$ python3 -q
>>> import numpy as np
>>> np.set_printoptions(precision=2, suppress=True, linewidth=140)
>>> A = np.load("test12.npy")
>>> A
array([[ -2,   2,  -5,   5,   8],
       [-11,  -6,   4,  -3,  16],
       [-12, -14,   3,  -1,  17],
       [-15, -12,   2,   4,  26],
       [-13,  -3,  10,   8,  30],
       [-20,  -4,  14,  -1,  32],
       [-22,  -3,  11,  -9,  32],
       [-19,  -5,  14, -12,  33],
       [-19, -12,  11, -13,  31],
       [-24, -15,  20, -14,  25],
       [-15, -13,  18,  -5,  18],
       [-19,  -6,   9,   2,  13],
       [-17,  -9,   1,   9,   5],
       [-16,  -7,  -4,   5,   9],
       [-25,  -7,   3,  -1,  16],
       [-29,  -7,   0,  -3,  16],
       [-34, -15,   5,  -1,  19],
       [-34,  -7,   1,   3,  25],
       [-28, -11,  -7,   6,  25],
       [-19,  -8,  -8,   2,  21],
       [-10, -13,  -3,  -7,  29],
       [ -2,  -6,  -7,  -6,  21],
       [  0, -15,  -9,  -1,  29],
       [ -9, -19,  -9,  -1,  37],
       [ -1, -22,  -8,   3,  33],
       [  6, -18, -11,  12,  37],
       [ 15, -13,  -9,  18,  36],
       [ 17, -15, -14,  11,  33],
       [ 13, -12,  -7,   4,  27],
       [ 14,  -3, -12,  -1,  31],
       [  8,   5, -10, -10,  38],
       [  5,  10, -15,  -2,  37],
       [  2,   6, -24,  -8,  33]])
>>> D = np.linalg.norm(A[:, None] - A[None], axis=-1)
>>> print(D.shape)
(33, 33)
>>> vec = np.array([0, 1, 0, -3, 4])
>>> y = A @ vec
>>> np.round(np.linalg.solve(A.T @ A, A.T @ y), 2) + 0
array([ 0.,  1.,  0., -3.,  4.])
>>> rng = np.random.default_rng(53)
>>> y = y + 0.02 * rng.normal(size=33)
>>> print(y)
[ 19.    66.98  57.02  79.98  92.98 127.01 152.03 163.03 151.03 127.01  73.99  40.01 -15.99  14.    59.99  66.    64.01  83.98  70.99
  69.98 124.04  96.01 104.   132.02 101.    93.99  77.    84.    84.07 123.98 186.94 164.02 161.97]
>>> c, *_ = np.linalg.lstsq(A, y)
>>> np.round(np.linalg.norm(y - A @ c), 2)
np.float64(0.12)
>>> c.round()
array([ 0.,  1.,  0., -3.,  4.])
>>> print(np.round(A.T @ (y - A @ c), 2) + 0)
[0. 0. 0. 0. 0.]
>>> [round(float(np.linalg.norm(np.linalg.solve(A.T @ A + lam * np.eye(5), A.T @ y))), 2) for lam in (0, 1, 10, 100)]
[5.1, 5.1, 5.09, 4.97]
>>> C = A[[0, 22]].astype(float)
>>> for _ in range(7):
...     labels = np.linalg.norm(A[:, None] - C, axis=-1).argmin(axis=1)
...     C = np.array([A[labels == j].mean(axis=0) for j in range(2)])
... 
>>> print(labels)
[0 0 0 0 0 0 0 0 0 0 0 0 0 0 0 0 0 0 0 0 0 1 1 1 1 1 1 1 1 1 1 1 1]
>>> print(C)
[[-19.19  -8.33   4.71  -1.24  21.24]
 [  5.67  -8.5  -11.25   1.58  32.67]]
>>> print(C[1] - C[0])
[ 24.86  -0.17 -15.96   2.82  11.43]
>>> np.abs(C[1] - C[0]).argmax()
np.int64(0)
>>> sig = 3 * 0.2 ** np.arange(3)
>>> q, _ = np.linalg.qr(np.array([[-0.8, 0.1, 1.0], [-0.5, -0.2, -1.1], [0.9, 0.1, -0.4]]))
>>> F = rng.normal(size=(31, 3)) * sig @ q
>>> print(F.round(2) + 0)
[[ 2.19 -3.38 -1.43]
 [ 2.33 -2.66 -1.82]
 [-1.17  1.82  0.7 ]
 [-3.43  2.05  2.46]
 [ 1.09 -0.79 -0.72]
 [ 1.15 -0.43 -0.76]
 [-2.68  2.55  1.61]
 [ 0.76  0.38 -0.49]
 [-0.96  0.87  0.87]
 [-1.02  2.01  0.59]
 [ 0.05  1.87 -0.32]
 [-0.76  0.94  0.6 ]
 [ 1.27 -2.15 -0.76]
 [ 1.96 -3.47 -0.89]
 [-0.19  0.06  0.27]
 [-2.89  2.74  2.39]
 [ 1.4  -0.97 -1.09]
 [-0.94  0.94  0.54]
 [ 0.4  -0.97  0.  ]
 [ 2.01 -2.7  -1.2 ]
 [-0.94  0.37  0.88]
 [-3.29  3.77  2.1 ]
 [-0.78  0.38  0.49]
 [-1.14  0.88  0.7 ]
 [ 0.36 -1.05  0.09]
 [ 1.84 -2.52 -1.14]
 [-3.95  4.45  2.85]
 [ 2.64 -3.64 -1.66]
 [ 1.11 -0.87 -0.9 ]
 [ 0.87 -1.42 -0.57]
 [-0.18 -1.88  0.66]]
>>> q, evecs = np.linalg.qr(F[:, :1])[0], np.linalg.qr(F[:, 1:])[0]
>>> sig = np.linalg.svd(q.T @ evecs, compute_uv=False)
>>> sig
array([1.])
>>> (sig > 0.9).sum()
np.int64(1)
